In [1]: import numpy as np

In [2]: np.set_printoptions(precision=2, suppress=True, linewidth=120)

In [3]: out = np.array([[1]])

In [4]: basis = np.array([[0, 3], [1, 3]])

In [5]: F = np.block([[out, np.zeros((1, 2))], [np.zeros((2, 1)), basis]])

In [6]: F
Out[6]: 
array([[1., 0., 0.],
       [0., 0., 3.],
       [0., 1., 3.]])

In [7]: P = np.triu(np.array([[2, 0, 2], [0, 0, 2], [3, 0, 3]]), 1) + np.eye(3)

In [8]: out = P @ F @ np.linalg.inv(P)

In [9]: out
Out[9]: 
array([[1., 2., 0.],
       [0., 2., 5.],
       [0., 1., 1.]])

In [10]: np.linalg.matrix_rank(out)
Out[10]: np.int64(3)

In [11]: round(float(np.linalg.det(out)), 2)
Out[11]: -3.0

In [12]: np.flatnonzero(np.linalg.matrix_power((F != 0) + (F.T != 0) + np.eye(3), 3)[1])
Out[12]: array([1, 2])

In [13]: (F != 0).astype(int)
Out[13]: 
array([[1, 0, 0],
       [0, 0, 1],
       [0, 1, 1]])

In [14]: np.sort(np.linalg.eigvals(F).real)
Out[14]: array([-0.79,  1.  ,  3.79])

In [15]: F @ F
Out[15]: 
array([[ 1.,  0.,  0.],
       [ 0.,  3.,  9.],
       [ 0.,  3., 12.]])

In [16]: round(np.linalg.norm(F, "nuc"), 2)
Out[16]: np.float64(6.0)

In [17]: round(float(np.linalg.norm(F) ** 2 / np.linalg.norm(F, 2) ** 2), 2)
Out[17]: 1.08

In [18]: round(np.linalg.norm(F, 1), 2), np.round(np.linalg.norm(F, np.inf), 2)
Out[18]: (np.float64(6.0), np.float64(4.0))

In [19]: F[0] @ F[1]
Out[19]: np.float64(0.0)

In [20]: np.linalg.norm(F, axis=1)
Out[20]: array([1.  , 3.  , 3.16])

In [21]: def softmax(z):
    ...:     e = np.exp(z - z.max(axis=-1, keepdims=True))
    ...:     return e / e.sum(axis=-1, keepdims=True)
    ...: 

In [22]: softmax(F[1] + 4)
Out[22]: array([0.05, 0.05, 0.91])

In [23]: softmax(F).sum(axis=1)
Out[23]: array([1., 1., 1.])

In [24]: softmax(F[1])
Out[24]: array([0.05, 0.05, 0.91])

In [25]: att = F @ F.T / np.sqrt(3)

In [26]: np.round(softmax(att)[1] @ F, 2) + 0
Out[26]: array([0.  , 0.5 , 2.99])

In [27]: np.round(softmax(att), 2) + 0
Out[27]: 
array([[0.47, 0.26, 0.26],
       [0.  , 0.5 , 0.5 ],
       [0.  , 0.36, 0.64]])

In [28]: out = F[0, 0] * F[1:] - np.outer(F[1:, 0], F[0])

In [29]: out
Out[29]: 
array([[0., 0., 3.],
       [0., 1., 3.]])

In [30]: F[:, 0] / F[0, 0]
Out[30]: array([1., 0., 0.])

In [31]: E = np.loadtxt("w.csv", delimiter=",")

In [32]: E
Out[32]: 
array([[2., 2., 2., 2., 2., 2.],
       [2., 0., 2., 0., 2., 0.],
       [1., 0., 1., 0., 1., 0.],
       [2., 2., 2., 2., 2., 2.],
       [2., 0., 2., 0., 2., 0.],
       [1., 0., 1., 0., 1., 0.]])

In [33]: # rank 2

In [34]: r = np.linalg.matrix_rank(E)

In [35]: r
Out[35]: np.int64(2)

In [36]: N = np.linalg.svd(E)[2][r:].T

In [37]: np.linalg.matrix_rank(E.T @ E), np.linalg.matrix_rank(E @ E.T)
Out[37]: (np.int64(2), np.int64(2))

In [38]: [int(np.linalg.matrix_rank(E[:i])) for i in range(1, len(E) + 1)]
Out[38]: [1, 2, 2, 2, 2, 2]

In [39]: np.allclose(E @ N, 0)
Out[39]: True

In [40]: M = np.load("x.npy")

In [41]: M
Out[41]: 
array([[10,  3,  5,  3],
       [ 3,  9,  6,  9],
       [ 5,  6,  5,  6],
       [ 3,  9,  6,  9]])

In [42]: # row 3 repeats row 1

In [43]: out = np.array([[1, 1], [2, 2]])

In [44]: basis = np.kron(out, M)

In [45]: basis
Out[45]: 
array([[10,  3,  5,  3, 10,  3,  5,  3],
       [ 3,  9,  6,  9,  3,  9,  6,  9],
       [ 5,  6,  5,  6,  5,  6,  5,  6],
       [ 3,  9,  6,  9,  3,  9,  6,  9],
       [20,  6, 10,  6, 20,  6, 10,  6],
       [ 6, 18, 12, 18,  6, 18, 12, 18],
       [10, 12, 10, 12, 10, 12, 10, 12],
       [ 6, 18, 12, 18,  6, 18, 12, 18]])

In [46]: np.linalg.matrix_rank(basis)
Out[46]: np.int64(2)

In [47]: basis.shape
Out[47]: (8, 8)

In [48]: left, sig, Vh = np.linalg.svd(basis)

In [49]: np.argmax(sig[:-1] / (sig[1:] + 1e-6)) + 1
Out[49]: np.int64(2)

In [50]: out = left[:, :2] @ np.diag(sig[:2]) @ Vh[:2]

In [51]: np.linalg.matrix_rank(out)
Out[51]: np.int64(2)

In [52]: np.linalg.matrix_rank(basis, rtol=0.05)
Out[52]: np.int64(2)

In [53]: round(np.linalg.norm(basis - out, 2), 2), round(sig[2], 2)
Out[53]: (np.float64(0.0), np.float64(0.0))
